$ python -q
>>> import numpy as np
>>> np.set_printoptions(precision=2, suppress=True, linewidth=100)
>>> basis = 3 * np.array([[0.7, -2.0, 2.4], [-1.0, 1.2, 0.9], [-1.8, -0.8, 0.1]])
>>> rng = np.random.default_rng(314)
>>> lab = rng.integers(0, 3, 10)
>>> E = basis[lab] + rng.normal(size=(10, 3))
>>> E
array([[-2.65,  3.73,  2.85],
       [-5.55, -2.46, -1.53],
       [-5.92, -1.92,  1.53],
       [-4.49, -2.65,  0.52],
       [-1.86,  3.55,  2.26],
       [-6.52, -3.54, -0.24],
       [-4.18, -1.68, -0.21],
       [-1.4 ,  4.29,  1.24],
       [-6.16, -1.76,  1.97],
       [ 2.57, -5.68,  7.03]])
>>> lab = E[:, 1] > np.median(E[:, 1])
>>> u = E[lab].mean(axis=0) - E[~lab].mean(axis=0)
>>> lab.astype(int)
array([1, 0, 0, 0, 1, 0, 1, 1, 1, 0])
>>> ((E - E.mean(axis=0)) @ u > 0).astype(int)
array([1, 0, 0, 0, 1, 0, 0, 1, 0, 0])
>>> (((E - E.mean(axis=0)) @ u > 0) == lab).mean()
np.float64(0.8)
>>> u
array([0.73, 4.88, 0.16])
>>> x0 = np.array([2, 8, 6])
>>> np.linalg.norm(E @ x0) <= np.linalg.norm(E, 2) * np.linalg.norm(x0) + 1e-9
np.True_
>>> E @ x0
array([ 41.66, -40.  , -18.06, -27.01,  38.26, -42.8 , -23.06,  38.99, -14.52,   1.88])
>>> Ac = (E - E.mean(axis=0)) / E.std(axis=0)
>>> np.argwhere(np.abs(Ac) > 2)
array([[9, 0],
       [9, 2]])
>>> Ac.std(axis=0)
array([1., 1., 1.])
>>> beta = np.linalg.lstsq(np.delete(Ac, 0, axis=1), Ac[:, 0])[0]
>>> beta
array([0.2 , 0.82])
>>> np.round(1 - np.var(Ac[:, 0] - np.delete(Ac, 0, axis=1) @ beta), 2)
np.float64(0.68)
>>> M = np.array([[-1, -1, 1, 1, -2, 1],
...     [-1, -1, -1, 1, 1, -2],
...     [1, -1, -1, -1, 1, 1],
...     [1, 1, -1, -1, -1, 1],
...     [-2, 1, 1, -1, -1, -1],
...     [1, -2, 1, 1, -1, -1]])
>>> M
array([[-1, -1,  1,  1, -2,  1],
       [-1, -1, -1,  1,  1, -2],
       [ 1, -1, -1, -1,  1,  1],
       [ 1,  1, -1, -1, -1,  1],
       [-2,  1,  1, -1, -1, -1],
       [ 1, -2,  1,  1, -1, -1]])
>>> lab = rng.permutation(6)
>>> A2 = M[:, lab] * rng.choice([-1, 1], 6)
>>> A2
array([[-2,  1, -1,  1, -1,  1],
       [ 1,  1,  2,  1,  1,  1],
       [ 1,  1, -1, -1,  1, -1],
       [-1, -1, -1, -1,  1, -1],
       [-1, -1,  1, -1, -1,  2],
       [-1,  2,  1,  1, -1, -1]])
>>> U, _, VT = np.linalg.svd(M.T @ A2)
>>> np.round(U @ VT, 2) + 0
array([[ 0.,  0.,  0.,  0.,  0., -1.],
       [ 0., -1.,  0.,  0.,  0.,  0.],
       [ 0.,  0.,  0.,  0., -1.,  0.],
       [ 0.,  0.,  0.,  1.,  0.,  0.],
       [ 1.,  0.,  0.,  0.,  0.,  0.],
       [ 0.,  0., -1.,  0.,  0.,  0.]])
>>> lab
array([4, 1, 5, 3, 2, 0])
>>> np.round(np.linalg.lstsq(M, A2)[0], 2) + 0
array([[ 0.,  0.,  0.,  0.,  0., -1.],
       [ 0., -1.,  0.,  0.,  0.,  0.],
       [ 0.,  0.,  0.,  0., -1.,  0.],
       [ 0.,  0.,  0.,  1.,  0.,  0.],
       [ 1.,  0.,  0.,  0.,  0.,  0.],
       [ 0.,  0., -1.,  0.,  0.,  0.]])
>>> A2 = np.c_[E[:, :2] @ np.array([[3, 2], [3, 1]]), np.array([2, 1, 3, 3, 2, 2, 1, 1, 3, 2])]
>>> A2
array([[  3.24,  -1.57,   2.  ],
       [-24.03, -13.56,   1.  ],
       [-23.54, -13.77,   3.  ],
       [-21.41, -11.63,   3.  ],
       [  5.08,  -0.17,   2.  ],
       [-30.19, -16.59,   2.  ],
       [-17.58, -10.04,   1.  ],
       [  8.67,   1.49,   1.  ],
       [-23.75, -14.07,   3.  ],
       [ -9.34,  -0.54,   2.  ]])
>>> np.linalg.norm(np.linalg.qr(E)[0].T @ A2, axis=0) ** 2 / ((A2 ** 2).sum(axis=0) + 1e-12)
array([1.  , 1.  , 0.96])
>>> np.linalg.matrix_rank(np.c_[E, A2])
np.int64(4)
>>> np.round(np.linalg.lstsq(E, A2[:, 0])[0], 2) + 0
array([3., 3., 0.])
>>> feats = np.loadtxt("sample12.csv", delimiter=",")
>>> feats
array([[ 0.,  1.,  1.,  2.,  2.],
       [-1.,  0.,  1., -2.,  3.],
       [-1., -1.,  0.,  1.,  2.],
       [-2.,  2., -1.,  0.,  1.],
       [-2., -3., -2., -1.,  0.]])
>>> A2 = feats / np.sqrt((feats ** 2).mean(axis=1, keepdims=True))
>>> np.linalg.matrix_rank(A2) == np.linalg.matrix_rank(feats)
np.True_
>>> np.linalg.matrix_rank(feats - feats.mean(axis=1, keepdims=True))
np.int64(4)
>>> rk = np.linalg.matrix_rank(feats)
>>> rk
np.int64(4)
>>> null = np.linalg.svd(feats)[2][rk:].T
>>> null @ null.T
array([[ 0.37,  0.05, -0.42, -0.05,  0.23],
       [ 0.05,  0.01, -0.05, -0.01,  0.03],
       [-0.42, -0.05,  0.47,  0.05, -0.26],
       [-0.05, -0.01,  0.05,  0.01, -0.03],
       [ 0.23,  0.03, -0.26, -0.03,  0.15]])
>>> np.round(feats @ null, 2) + 0
array([[0.],
       [0.],
       [0.],
       [0.],
       [0.]])
>>> np.allclose(feats @ null, 0)
True
>>> null[:, 0] / null[np.abs(null[:, 0]).round(6).argmax(), 0]
array([-0.89, -0.11,  1.  ,  0.11, -0.56])
>>> m1 = np.load("case6.npy")
>>> m1
array([[-0.71,  0.2 ,  0.28, -0.36, -0.17, -0.15, -0.06,  0.44],
       [ 0.34, -0.07,  0.02,  0.16,  0.36,  0.06, -0.18,  0.83],
       [-0.49,  0.11,  0.05,  0.43,  0.53,  0.49, -0.11, -0.17],
       [ 0.06,  0.22, -0.49, -0.4 , -0.21,  0.69,  0.02,  0.13],
       [ 0.03,  0.32, -0.02,  0.49, -0.55,  0.01, -0.59,  0.03],
       [ 0.12,  0.76, -0.24, -0.16,  0.4 , -0.37, -0.09, -0.12],
       [ 0.06, -0.3 ,  0.12, -0.46,  0.22,  0.04, -0.76, -0.23],
       [ 0.34,  0.35,  0.78, -0.12, -0.04,  0.34,  0.12, -0.09]])
>>> # keeps lengths
>>> proj = E @ np.linalg.solve(E.T @ E, E.T)
>>> proj @ E[:, 1]
array([ 3.73, -2.46, -1.92, -2.65,  3.55, -3.54, -1.68,  4.29, -1.76, -5.68])
>>> np.diag(proj)
array([0.38, 0.22, 0.2 , 0.13, 0.28, 0.27, 0.1 , 0.26, 0.23, 0.93])
>>> u = np.array([-1, 2, 1, -2, -3, 0, 3, -3])
>>> A2 = m1 + np.outer(u, np.eye(8)[0])
>>> np.round(np.linalg.det(A2) / np.linalg.det(m1), 2), round(float(1 + np.linalg.solve(m1, u)[0]), 2)
(np.float64(0.85), 0.85)
>>> gram = m1.T @ m1
>>> gram.round(2) + 0
array([[1., 0., 0., 0., 0., 0., 0., 0.],
       [0., 1., 0., 0., 0., 0., 0., 0.],
       [0., 0., 1., 0., 0., 0., 0., 0.],
       [0., 0., 0., 1., 0., 0., 0., 0.],
       [0., 0., 0., 0., 1., 0., 0., 0.],
       [0., 0., 0., 0., 0., 1., 0., 0.],
       [0., 0., 0., 0., 0., 0., 1., 0.],
       [0., 0., 0., 0., 0., 0., 0., 1.]])
>>> (m1 @ m1.T).shape
(8, 8)
>>> data = np.load("run2.npy")
>>> data
array([[ 5.02,  2.  , -4.  , -3.  , -7.  ,  7.  ],
       [-4.  , -8.98,  9.  ,  4.  , -2.  , -7.  ],
       [ 1.  ,  7.  , -8.98, -4.  ,  1.  ,  1.  ],
       [-4.  , -8.  , -4.  , -7.98,  7.  , -6.  ],
       [ 2.  , -4.  , -3.  ,  1.  ,  9.02, -7.  ],
       [ 5.  ,  2.  , -4.  , -3.  , -7.  ,  7.02]])
>>> w1 = np.array([[-2, 3, -6, 7, -5],
...     [2, 1, -5, 6, 4],
...     [-3, -6, -4, 3, -2],
...     [-1, -6, 7, -3, -7],
...     [6, 8, 4, -7, 9],
...     [-5, -9, 3, 0, -6]])
>>> beta = np.array([1, 1, 0, 0, 2])
>>> hid = np.maximum(data @ w1 + beta, 0)
>>> (hid > 0).mean(axis=0)
array([0.5, 0.5, 0.5, 0.5, 0.5])
>>> basis = np.array([[-3, -2, -2], [2, 2, -3], [-3, 3, -1], [3, -1, -1], [-2, -1, 2]])
>>> w1 @ basis
array([[ 61, -10, -16],
       [ 21, -27,   0],
       [ 22, -19,  21],
       [-25,  21,   2],
       [-53,  14, -15],
       [  0,   7,  22]])
>>> np.allclose(data @ data.T, data.T @ data)
False
>>> np.round(np.trace(data), 2)
np.float64(-4.88)
>>> assert data == data.T
Traceback (most recent call last):
  File "<python-input-70>", line 1, in <module>
    assert data == data.T
           ^^^^^^^^^^^^^^
ValueError: The truth value of an array with more than one element is ambiguous. Use a.any() or a.all()
>>> (data - data.T) / 2
array([[ 0. ,  3. , -2.5,  0.5, -4.5,  1. ],
       [-3. ,  0. ,  1. ,  6. ,  1. , -4.5],
       [ 2.5, -1. ,  0. ,  0. ,  2. ,  2.5],
       [-0.5, -6. ,  0. ,  0. ,  3. , -1.5],
       [ 4.5, -1. , -2. , -3. ,  0. ,  0. ],
       [-1. ,  4.5, -2.5,  1.5,  0. ,  0. ]])
>>> np.round(np.abs(np.linalg.eigvals(data)).max(), 2)
np.float64(15.91)
>>> U, s, VT = np.linalg.svd(data)
>>> s
array([25.11, 17.84, 10.22,  6.36,  3.33,  0.01])
>>> np.argmax(s[:-1] / (s[1:] + 1e-6)) + 1
np.int64(5)
>>> A2 = U[:, :5] @ np.diag(s[:5]) @ VT[:5]
>>> np.linalg.matrix_rank(A2)
np.int64(5)
>>> round(float(np.abs(data - A2).max()), 2)
0.0
>>> round(np.linalg.norm(data - A2, 2), 2), round(s[5], 2)
(np.float64(0.01), np.float64(0.01))
>>> round(np.linalg.norm(data - A2) / np.linalg.norm(data), 2)
np.float64(0.0)
>>> np.argsort(-np.linalg.norm(data, axis=0).round(6), kind="stable")[:3]
array([4, 5, 2])
>>> np.linalg.cond(data) > 100
np.True_
>>> [round(float(x), 2) for x in np.linalg.svd(data, compute_uv=False)[:3]]
[25.11, 17.84, 10.22]
>>> arr = np.array([[0.0, 1.0, 2.0, 1.0, 0.0, 0.0],
...     [1.0, 0.0, 2.0, 1.0, 0.0, 0.0],
...     [1.0, 0.0, 2.0, 0.0, 1.0, 0.0],
...     [1.0, 2.0, 2.0, 2.0, 1.0, 0.0],
...     [2.0, 0.0, 0.0, 1.0, 1.0, 0.0],
...     [0.0, 0.0, 0.0, 0.0, 0.0, 2.0]])
>>> # splits into 2 blocks
>>> lab = rng.permutation(6)
>>> lab
array([0, 3, 5, 4, 2, 1])
>>> A2 = arr[lab][:, lab]
>>> np.trace(A2)
np.float64(7.0)
>>> np.allclose(A2, arr)
False
>>> np.round(np.sort(np.abs(np.linalg.eigvals(A2))), 2) + 0
array([0.  , 0.92, 0.92, 1.  , 2.  , 4.69])
>>> A2
array([[0., 1., 0., 0., 2., 1.],
       [1., 2., 0., 1., 2., 2.],
       [0., 0., 2., 0., 0., 0.],
       [2., 1., 0., 1., 0., 0.],
       [1., 0., 0., 1., 2., 0.],
       [1., 1., 0., 0., 2., 0.]])
>>> x0 = np.array([-1, 1, 5, 1, -2, 2])
>>> h1 = np.maximum(A2 @ x0, 0)
>>> A2 * (h1 > 1e-9)[:, None]
array([[0., 0., 0., 0., 0., 0.],
       [1., 2., 0., 1., 2., 2.],
       [0., 0., 2., 0., 0., 0.],
       [0., 0., 0., 0., 0., 0.],
       [0., 0., 0., 0., 0., 0.],
       [0., 0., 0., 0., 0., 0.]])
>>> np.flatnonzero(h1 > 1e-9)
array([1, 2])
>>> np.flatnonzero(np.linalg.matrix_power((arr != 0) + (arr.T != 0) + np.eye(6), 6)[2])
array([0, 1, 2, 3, 4])
>>> arr @ arr
array([[ 4.,  2.,  8.,  3.,  3.,  0.],
       [ 3.,  3.,  8.,  3.,  3.,  0.],
       [ 4.,  1.,  6.,  2.,  3.,  0.],
       [ 8.,  5., 14.,  8.,  5.,  0.],
       [ 3.,  4.,  6.,  5.,  2.,  0.],
       [ 0.,  0.,  0.,  0.,  0.,  4.]])
>>> (np.linalg.matrix_power((arr != 0) + (arr.T != 0) + np.eye(6), 6) > 0).astype(int)
array([[1, 1, 1, 1, 1, 0],
       [1, 1, 1, 1, 1, 0],
       [1, 1, 1, 1, 1, 0],
       [1, 1, 1, 1, 1, 0],
       [1, 1, 1, 1, 1, 0],
       [0, 0, 0, 0, 0, 1]])
>>> arr @ arr
array([[ 4.,  2.,  8.,  3.,  3.,  0.],
       [ 3.,  3.,  8.,  3.,  3.,  0.],
       [ 4.,  1.,  6.,  2.,  3.,  0.],
       [ 8.,  5., 14.,  8.,  5.,  0.],
       [ 3.,  4.,  6.,  5.,  2.,  0.],
       [ 0.,  0.,  0.,  0.,  0.,  4.]])
>>> np.trace(arr)
np.float64(7.0)
>>> (arr + arr.T) / 2
array([[0. , 1. , 1.5, 1. , 1. , 0. ],
       [1. , 0. , 1. , 1.5, 0. , 0. ],
       [1.5, 1. , 2. , 1. , 0.5, 0. ],
       [1. , 1.5, 1. , 2. , 1. , 0. ],
       [1. , 0. , 0.5, 1. , 1. , 0. ],
       [0. , 0. , 0. , 0. , 0. , 2. ]])
>>> np.allclose(arr @ arr.T, arr.T @ arr)
False
>>> (arr - arr.T) / 2
array([[ 0. ,  0. ,  0.5,  0. , -1. ,  0. ],
       [ 0. ,  0. ,  1. , -0.5,  0. ,  0. ],
       [-0.5, -1. ,  0. , -1. ,  0.5,  0. ],
       [ 0. ,  0.5,  1. ,  0. ,  0. ,  0. ],
       [ 1. ,  0. , -0.5,  0. ,  0. ,  0. ],
       [ 0. ,  0. ,  0. ,  0. ,  0. ,  0. ]])
>>> arr.inv()
Traceback (most recent call last):
  File "<python-input-105>", line 1, in <module>
    arr.inv()
    ^^^^^^^
AttributeError: 'numpy.ndarray' object has no attribute 'inv'
>>> np.linalg.matrix_power(arr, 2)
array([[ 4.,  2.,  8.,  3.,  3.,  0.],
       [ 3.,  3.,  8.,  3.,  3.,  0.],
       [ 4.,  1.,  6.,  2.,  3.,  0.],
       [ 8.,  5., 14.,  8.,  5.,  0.],
       [ 3.,  4.,  6.,  5.,  2.,  0.],
       [ 0.,  0.,  0.,  0.,  0.,  4.]])
>>> np.allclose(arr, arr.T)
False
>>> W0 = np.loadtxt("x.csv", delimiter=",")
>>> W0
array([[5., 4., 4., 4., 0., 0., 0., 0., 4., 0., 0., 0., 0., 4., 4.],
       [4., 5., 4., 4., 0., 0., 0., 0., 4., 0., 0., 0., 0., 4., 4.],
       [4., 4., 5., 4., 0., 0., 0., 0., 4., 0., 0., 0., 0., 4., 4.],
       [4., 4., 4., 5., 0., 0., 0., 0., 4., 0., 0., 0., 0., 4., 4.],
       [0., 0., 0., 0., 5., 4., 4., 4., 0., 4., 4., 4., 4., 0., 0.],
       [0., 0., 0., 0., 4., 5., 4., 4., 0., 4., 4., 4., 4., 0., 0.],
       [0., 0., 0., 0., 4., 4., 5., 4., 0., 4., 4., 4., 4., 0., 0.],
       [0., 0., 0., 0., 4., 4., 4., 5., 0., 4., 4., 4., 4., 0., 0.],
       [4., 4., 4., 4., 0., 0., 0., 0., 5., 0., 0., 0., 0., 4., 4.],
       [0., 0., 0., 0., 4., 4., 4., 4., 0., 5., 4., 4., 4., 0., 0.],
       [0., 0., 0., 0., 4., 4., 4., 4., 0., 4., 5., 4., 4., 0., 0.],
       [0., 0., 0., 0., 4., 4., 4., 4., 0., 4., 4., 5., 4., 0., 0.],
       [0., 0., 0., 0., 4., 4., 4., 4., 0., 4., 4., 4., 5., 0., 0.],
       [4., 4., 4., 4., 0., 0., 0., 0., 4., 0., 0., 0., 0., 5., 4.],
       [4., 4., 4., 4., 0., 0., 0., 0., 4., 0., 0., 0., 0., 4., 5.]])
>>> np.allclose(W0 @ W0.T, W0.T @ W0)
True
>>> np.round(np.abs(np.linalg.eigvals(W0)).max(), 2)
np.float64(33.0)
>>> np.sort(np.abs(np.linalg.eigvals(W0)))
array([ 1.,  1.,  1.,  1.,  1.,  1.,  1.,  1.,  1.,  1.,  1.,  1.,  1., 29., 33.])
>>> J = np.load("test4.npy")
>>> J.round(2) + 0
array([[-0.25,  0.05, -0.22, -0.52, -0.12,  0.05,  0.75, -0.22,  0.  ],
       [ 0.39, -0.27, -0.14, -0.3 ,  0.05, -0.77, -0.12, -0.25, -0.05],
       [ 0.57, -0.13, -0.12,  0.17,  0.14,  0.04,  0.45,  0.5 ,  0.37],
       [ 0.11,  0.25, -0.14, -0.14, -0.05,  0.16, -0.26, -0.4 ,  0.8 ],
       [ 0.46,  0.62,  0.23,  0.26, -0.01, -0.02,  0.24, -0.38, -0.28],
       [-0.28,  0.33,  0.39,  0.03, -0.42, -0.52,  0.09,  0.35,  0.29],
       [-0.11, -0.48,  0.01,  0.61, -0.37, -0.06,  0.24, -0.41,  0.13],
       [-0.04,  0.31, -0.82,  0.22, -0.32, -0.11, -0.11,  0.17, -0.14],
       [-0.39,  0.17, -0.14,  0.33,  0.74, -0.31,  0.15, -0.09,  0.14]])
>>> x0 = np.array([-4, -2, -4, -5, 1, 4, -3, 5, -3])
>>> 9 - np.linalg.matrix_rank(J - np.eye(9), tol=1e-8)
np.int64(1)
>>> round(float(np.linalg.norm(x0)), 2), round(float(np.linalg.norm(J @ x0)), 2)
(11.0, 11.0)
>>> np.round(np.linalg.inv(J), 2) + 0
array([[-0.25,  0.39,  0.57,  0.11,  0.46, -0.28, -0.11, -0.04, -0.39],
       [ 0.05, -0.27, -0.13,  0.25,  0.62,  0.33, -0.48,  0.31,  0.17],
       [-0.22, -0.14, -0.12, -0.14,  0.23,  0.39,  0.01, -0.82, -0.14],
       [-0.52, -0.3 ,  0.17, -0.14,  0.26,  0.03,  0.61,  0.22,  0.33],
       [-0.12,  0.05,  0.14, -0.05, -0.01, -0.42, -0.37, -0.32,  0.74],
       [ 0.05, -0.77,  0.04,  0.16, -0.02, -0.52, -0.06, -0.11, -0.31],
       [ 0.75, -0.12,  0.45, -0.26,  0.24,  0.09,  0.24, -0.11,  0.15],
       [-0.22, -0.25,  0.5 , -0.4 , -0.38,  0.35, -0.41,  0.17, -0.09],
       [ 0.  , -0.05,  0.37,  0.8 , -0.28,  0.29,  0.13, -0.14,  0.14]])
